In [1]: import numpy as np

In [2]: np.set_printoptions(precision=2, suppress=True, linewidth=140)

In [3]: def rd(a):
   ...:     return np.round(a, 2) + 0
   ...: 

In [4]: J = np.load("m.npy")

In [5]: rd(J)
Out[5]: 
array([[0.18, 0.29, 0.23, 0.08, 0.08],
       [0.29, 0.45, 0.37, 0.12, 0.12],
       [0.23, 0.37, 0.3 , 0.1 , 0.1 ],
       [0.08, 0.12, 0.1 , 0.03, 0.03],
       [0.08, 0.12, 0.1 , 0.03, 0.03]])

In [6]: left, s, Vh = np.linalg.svd(J)

In [7]: np.argmax(s[:-1] / (s[1:] + 1e-6)) + 1
Out[7]: np.int64(1)

In [8]: rd(s)
Out[8]: array([1., 0., 0., 0., 0.])

In [9]: M2 = left[:, :1] @ np.diag(s[:1]) @ Vh[:1]

In [10]: rd(np.linalg.norm(J - M2, 2)), rd(s[1])
Out[10]: (np.float64(0.0), np.float64(0.0))

In [11]: rd(np.linalg.norm(J - M2) / np.linalg.norm(J))
Out[11]: np.float64(0.0)

In [12]: np.linalg.matrix_rank(J, rtol=0.05)
Out[12]: np.int64(1)

In [13]: rd(np.abs(J - M2).max())
Out[13]: np.float64(0.0)

In [14]: vals, vecs = np.linalg.eigh(J)

In [15]: rd(np.linalg.eigvalsh(J + -3 * np.eye(5)))
Out[15]: array([-3., -3., -3., -3., -2.])

In [16]: np.unique(vals.round(6) + 0, return_counts=True)[1]
Out[16]: array([4, 1])

In [17]: np.abs(vecs[:, -1]).round(6).argmax()
Out[17]: np.int64(1)

In [18]: vals.sum(), np.trace(J)
Out[18]: (np.float64(1.0), np.float64(1.0))

In [19]: rd(vecs.T @ vecs)
Out[19]: 
array([[1., 0., 0., 0., 0.],
       [0., 1., 0., 0., 0.],
       [0., 0., 1., 0., 0.],
       [0., 0., 0., 1., 0.],
       [0., 0., 0., 0., 1.]])

In [20]: rd(vecs.T @ J @ vecs)
Out[20]: 
array([[0., 0., 0., 0., 0.],
       [0., 0., 0., 0., 0.],
       [0., 0., 0., 0., 0.],
       [0., 0., 0., 0., 0.],
       [0., 0., 0., 0., 1.]])

In [21]: rd(np.abs(vecs[:, -1]))
Out[21]: array([0.43, 0.67, 0.55, 0.18, 0.18])

In [22]: rd(vals)
Out[22]: array([0., 0., 0., 0., 1.])

In [23]: F = np.array([[1, -2, 4, -8],
    ...:     [1, -1, 1, -1],
    ...:     [1, 0, 0, 0],
    ...:     [1, 1, 1, 1],
    ...:     [1, 2, 4, 8],
    ...:     [1, 3, 9, 27]])

In [24]: F
Out[24]: 
array([[ 1, -2,  4, -8],
       [ 1, -1,  1, -1],
       [ 1,  0,  0,  0],
       [ 1,  1,  1,  1],
       [ 1,  2,  4,  8],
       [ 1,  3,  9, 27]])

In [25]: M2 = np.array([[1, 0, 1], [3, 3, 0], [0, 2, 1], [3, 1, 1]])

In [26]: np.einsum("ij->j", F)
Out[26]: array([ 6,  3, 19, 27])

In [27]: np.einsum("ik,kj->ji", F, M2)
Out[27]: 
array([[-29,  -5,   1,   7,  31,  91],
       [ -6,  -2,   0,   6,  22,  54],
       [ -3,   1,   1,   3,  13,  37]])

In [28]: np.einsum("ij,ij->i", F, F)
Out[28]: array([ 85,   4,   1,   4,  85, 820])

In [29]: np.vstack([F, M2.T]).shape
Out[29]: (9, 4)

In [30]: M2.T @ F.T
Out[30]: 
array([[-29,  -5,   1,   7,  31,  91],
       [ -6,  -2,   0,   6,  22,  54],
       [ -3,   1,   1,   3,  13,  37]])

In [31]: M2 = np.c_[F[:, :3] @ np.array([[2, 0, 2], [2, 2, 2], [1, 1, 2]]), np.array([1, 1, 4, 3, 5, 7])]

In [32]: M2
Out[32]: 
array([[ 2,  0,  6,  1],
       [ 1, -1,  2,  1],
       [ 2,  0,  2,  4],
       [ 5,  3,  6,  3],
       [10,  8, 14,  5],
       [17, 15, 26,  7]])

In [33]: rd(np.linalg.lstsq(F, M2[:, 0])[0])
Out[33]: array([2., 2., 1., 0.])

In [34]: np.linalg.matrix_rank(np.c_[F, M2])
Out[34]: np.int64(5)

In [35]: np.linalg.matrix_rank(M2)
Out[35]: np.int64(4)

In [36]: rd(np.linalg.norm(M2 - F @ np.linalg.lstsq(F, M2)[0], axis=0))
Out[36]: array([0.  , 0.  , 0.  , 1.69])

In [37]: rng = np.random.default_rng(42182)

In [38]: M2 = F + rng.integers(-2, 3, (6, 1)) @ rng.integers(-2, 3, (1, 4))

In [39]: M2
Out[39]: 
array([[-3, -2,  2, -4],
       [-3, -1, -1,  3],
       [ 3,  0,  1, -2],
       [ 3,  1,  2, -1],
       [-1,  2,  3, 10],
       [ 1,  3,  9, 27]])

In [40]: np.abs(M2 - F).sum(axis=1)
Out[40]: array([10, 10,  5,  5,  5,  0])

In [41]: np.linalg.matrix_rank(M2 - F, tol=1e-8)
Out[41]: np.int64(1)

In [42]: arr = np.array([[2, 3, 2, 3, 2, 3, 1],
    ...:     [1, 3, 0, 0, 0, 2, 2],
    ...:     [3, 1, 3, 0, 0, 1, 3],
    ...:     [3, 1, 2, 3, 1, 3, 0],
    ...:     [3, 1, 0, 1, 1, 1, 2]])

In [43]: arr
Out[43]: 
array([[2, 3, 2, 3, 2, 3, 1],
       [1, 3, 0, 0, 0, 2, 2],
       [3, 1, 3, 0, 0, 1, 3],
       [3, 1, 2, 3, 1, 3, 0],
       [3, 1, 0, 1, 1, 1, 2]])

In [44]: M2 = arr + rng.integers(-2, 3, (5, 1)) @ rng.integers(-2, 3, (1, 7))

In [45]: M2
Out[45]: 
array([[ 2,  3,  2,  3,  2,  3,  1],
       [ 1,  3,  0,  0,  0,  2,  2],
       [ 2, -1,  4,  0,  1,  1,  5],
       [ 2, -1,  3,  3,  2,  3,  2],
       [ 3,  1,  0,  1,  1,  1,  2]])

In [46]: M2 - arr
Out[46]: 
array([[ 0,  0,  0,  0,  0,  0,  0],
       [ 0,  0,  0,  0,  0,  0,  0],
       [-1, -2,  1,  0,  1,  0,  2],
       [-1, -2,  1,  0,  1,  0,  2],
       [ 0,  0,  0,  0,  0,  0,  0]])

In [47]: np.linalg.matrix_rank(M2 - arr, tol=1e-8)
Out[47]: np.int64(1)

In [48]: rd(np.linalg.svd(M2 - arr, compute_uv=False))
Out[48]: array([4.69, 0.  , 0.  , 0.  , 0.  ])

In [49]: np.diff(M2, axis=0)
Out[49]: 
array([[-1,  0, -2, -3, -2, -1,  1],
       [ 1, -4,  4,  0,  1, -1,  3],
       [ 0,  0, -1,  3,  1,  2, -3],
       [ 1,  2, -3, -2, -1, -2,  0]])

In [50]: M2.sum(axis=0)
Out[50]: array([10,  5,  9,  7,  6, 10, 12])

In [51]: M2.mean(axis=0)
Out[51]: array([2. , 1. , 1.8, 1.4, 1.2, 2. , 2.4])

In [52]: np.linalg.matrix_rank(M2)
Out[52]: np.int64(5)

In [53]: M2.shape
Out[53]: (5, 7)

In [54]: rd(np.linalg.svd(M2, compute_uv=False))
Out[54]: array([10.69,  5.31,  3.84,  2.16,  1.08])

In [55]: np.abs(M2).max()
Out[55]: np.int64(5)

In [56]: np.unravel_index(np.abs(M2).argmax(), M2.shape)
Out[56]: (np.int64(2), np.int64(6))
